% ipython --no-banner

In [1]: import numpy as np

In [2]: np.set_printoptions(precision=1, suppress=True, linewidth=140)

In [3]: def rd(a):
   ...:     return np.round(a, 1) + 0
   ...: 

In [4]: feats = np.loadtxt("sample2.csv", delimiter=",")

In [5]: feats
Out[5]: 
array([[ -1.,  -3.,   3.,  -9.,   2.],
       [  2.,  -6.,   3.,  -7.,  -9.],
       [ -7.,   9.,  -5.,  -3.,   5.],
       [ -4.,   0.,   4.,  -1.,   4.],
       [-11.,   9.,  -1.,  -4.,   9.],
       [  0.,   0.,   0.,   0.,   0.],
       [  0.,   0.,   0.,   0.,   0.],
       [  0.,   0.,   0.,   0.,   0.],
       [  0.,   0.,   0.,   0.,   0.],
       [  0.,   0.,   0.,   0.,   0.],
       [ -4.,   0.,   4.,  -1.,   4.],
       [  1.,  -9.,   6., -16.,  -7.],
       [  2.,  -6.,   3.,  -7.,  -9.],
       [ -9.,   3.,   2., -11.,   0.],
       [ -7.,   9.,  -5.,  -3.,   5.],
       [  0.,   0.,   0.,   0.,   0.],
       [  2.,  -6.,   3.,  -7.,  -9.],
       [ -5.,  -2.,  10., -24.,  -6.]])

In [6]: # row 6 repeats row 5

In [7]: dist = np.linalg.norm(feats[:, None] - feats[None], axis=-1)

In [8]: np.unravel_index(dist.round(6).argmax(), dist.shape)
Out[8]: (np.int64(4), np.int64(11))

In [9]: dist.shape
Out[9]: (18, 18)

In [10]: dist[6].round(6).argsort(kind="stable")[:4]
Out[10]: array([5, 6, 7, 8])

In [11]: np.flatnonzero(dist[6] < dist.mean() / 2)
Out[11]: array([ 5,  6,  7,  8,  9, 15])

In [12]: t3 = np.stack([feats, 4 * feats, feats[::-1]])

In [13]: np.einsum("bij,cij->bc", t3, t3)
Out[13]: 
array([[ 2796., 11184.,  1246.],
       [11184., 44736.,  4984.],
       [ 1246.,  4984.,  2796.]])

In [14]: rd(np.linalg.norm(t3, axis=(1, 2)))
Out[14]: array([ 52.9, 211.5,  52.9])

In [15]: t3.sum(axis=0)
Out[15]: 
array([[ -10.,  -17.,   25.,  -69.,    4.],
       [  12.,  -36.,   18.,  -42.,  -54.],
       [ -35.,   45.,  -25.,  -15.,   25.],
       [ -27.,    9.,   15.,   -8.,   25.],
       [ -64.,   48.,   -3.,  -31.,   45.],
       [   2.,   -6.,    3.,   -7.,   -9.],
       [   1.,   -9.,    6.,  -16.,   -7.],
       [  -4.,    0.,    4.,   -1.,    4.],
       [   0.,    0.,    0.,    0.,    0.],
       [   0.,    0.,    0.,    0.,    0.],
       [ -20.,    0.,   20.,   -5.,   20.],
       [   5.,  -45.,   30.,  -80.,  -35.],
       [  10.,  -30.,   15.,  -35.,  -45.],
       [ -56.,   24.,    9.,  -59.,    9.],
       [ -39.,   45.,  -21.,  -16.,   29.],
       [  -7.,    9.,   -5.,   -3.,    5.],
       [  12.,  -36.,   18.,  -42.,  -54.],
       [ -26.,  -13.,   53., -129.,  -28.]])
